>>> import numpy as np
>>> import numpy.linalg as la
>>> np.set_printoptions(precision=2, suppress=True, linewidth=140, floatmode="fixed")
>>> mat = np.load("case12.npy")
>>> print(mat)
[[3.00 0.00 0.00 0.00]
 [0.00 3.00 0.00 0.00]
 [0.00 0.00 7.00 4.00]
 [0.00 0.00 4.00 7.00]]
>>> evals, vecs = la.eigh(mat)
>>> evals
array([ 3.00,  3.00,  3.00, 11.00])
>>> print(np.round(vecs.T @ mat @ vecs, 2) + 0)
[[ 3.00  0.00  0.00  0.00]
 [ 0.00  3.00  0.00  0.00]
 [ 0.00  0.00  3.00  0.00]
 [ 0.00  0.00  0.00 11.00]]
>>> np.abs(vecs[:, -1])
array([0.00, 0.00, 0.71, 0.71])
>>> la.svd(mat, compute_uv=False)
array([11.00,  3.00,  3.00,  3.00])
>>> np.round(vecs.T @ vecs, 2) + 0
array([[1.00, 0.00, 0.00, 0.00],
       [0.00, 1.00, 0.00, 0.00],
       [0.00, 0.00, 1.00, 0.00],
       [0.00, 0.00, 0.00, 1.00]])
>>> print(vecs @ np.diag(evals) @ vecs.T)
[[3.00 0.00 0.00 0.00]
 [0.00 3.00 0.00 0.00]
 [0.00 0.00 7.00 4.00]
 [0.00 0.00 4.00 7.00]]
>>> la.eigvalsh(mat @ mat)
array([  9.00,   9.00,   9.00, 121.00])
>>> np.unique(evals.round(6) + 0, return_counts=True)[1]
array([3, 1])
>>> arr = np.array([[1.2, 0.0, -0.9, 1.7],
...     [0.7, 1.5, 0.8, 1.0],
...     [2.4, -1.5, 2.5, 1.7],
...     [-0.3, -1.0, -0.2, -1.2]])
>>> def softmax(z):
...     e = np.exp(z - z.max(axis=-1, keepdims=True))
...     return e / e.sum(axis=-1, keepdims=True)
... 
>>> softmax(arr).sum(axis=1)
array([1.00, 1.00, 1.00, 1.00])
>>> softmax(arr[0])
array([0.33, 0.10, 0.04, 0.54])
>>> S = arr @ arr.T / np.sqrt(4)
>>> np.round(softmax(S + np.triu(np.full(S.shape, -np.inf), 1)), 2) + 0
array([[1.00, 0.00, 0.00, 0.00],
       [0.22, 0.78, 0.00, 0.00],
       [0.00, 0.00, 1.00, 0.00],
       [0.07, 0.05, 0.09, 0.79]])
>>> vec = np.array([-1, 0, -2, 3])
>>> y = arr @ vec
>>> b, lr = np.zeros(4), 1 / la.norm(arr, 2) ** 2
>>> for i in range(30):
...     b -= lr * arr.T @ (arr @ b - y)
...     if i % 5 == 0: print(i, round(la.norm(arr @ b - y), 2))
... 
0 4.95
5 1.55
10 0.86
15 0.68
20 0.63
25 0.6
>>> b
array([ 0.37,  0.47, -2.32,  1.92])
>>> print(round(float(la.cond(arr)), 2))
13.73
>>> vec = np.array([-5, 1, -1, 3])
>>> y = arr @ vec
>>> y
array([  0.00,   0.20, -10.90,  -2.90])
>>> np.round(la.solve(arr.T, arr[1]), 2) + 0
array([0.00, 1.00, 0.00, 0.00])
>>> gram = arr.T @ arr
>>> np.diag(gram)
array([7.78, 5.50, 7.74, 8.22])
>>> np.allclose(gram, gram.T)
True
>>> la.matrix_rank(gram)
np.int64(4)
>>> la.svd(arr, compute_uv=False) ** 2
array([19.49,  6.55,  3.10,  0.10])
>>> (arr @ arr.T).shape
(4, 4)
>>> gram
array([[ 7.78, -2.25,  5.54,  7.18],
       [-2.25,  5.50, -2.35,  0.15],
       [ 5.54, -2.35,  7.74,  3.76],
       [ 7.18,  0.15,  3.76,  8.22]])
>>> W0 = np.load("w.npy")
>>> W0
array([[  5.47,   4.08,   2.30],
       [  8.42,  -1.32,  -1.87],
       [ -5.49,   7.72,   9.60],
       [-16.07,  22.12,  22.09],
       [ -8.56,  17.09,  15.83],
       [  6.57,  -1.17,  -0.87],
       [ -8.13,  11.69,  12.91],
       [  6.93,  -8.86,  -4.90],
       [  1.85,   1.02,   2.58],
       [  3.42,   3.59,   3.08],
       [  1.82,   6.16,   5.17],
       [  7.99,  -5.56,  -3.78],
       [ -4.55,   8.39,   9.47],
       [ -2.94,   3.47,   6.20],
       [ 11.37,  -8.93,  -7.15],
       [  7.11,  -4.40,  -2.76],
       [ -8.98,  13.71,  14.34],
       [  3.82,   3.29,   2.74]])
>>> labels = W0[:, 2] > np.median(W0[:, 2])
>>> r0 = W0[labels].mean(axis=0) - W0[~labels].mean(axis=0)
>>> ((W0 - W0.mean(axis=0)) @ r0 > 0).astype(int)
array([0, 0, 1, 1, 1, 0, 1, 0, 0, 0, 1, 0, 1, 1, 0, 0, 1, 0])
>>> r0
array([-12.11,  12.87,  12.49])
>>> labels.astype(int)
array([0, 0, 1, 1, 1, 0, 1, 0, 0, 1, 1, 0, 1, 1, 0, 0, 1, 0])
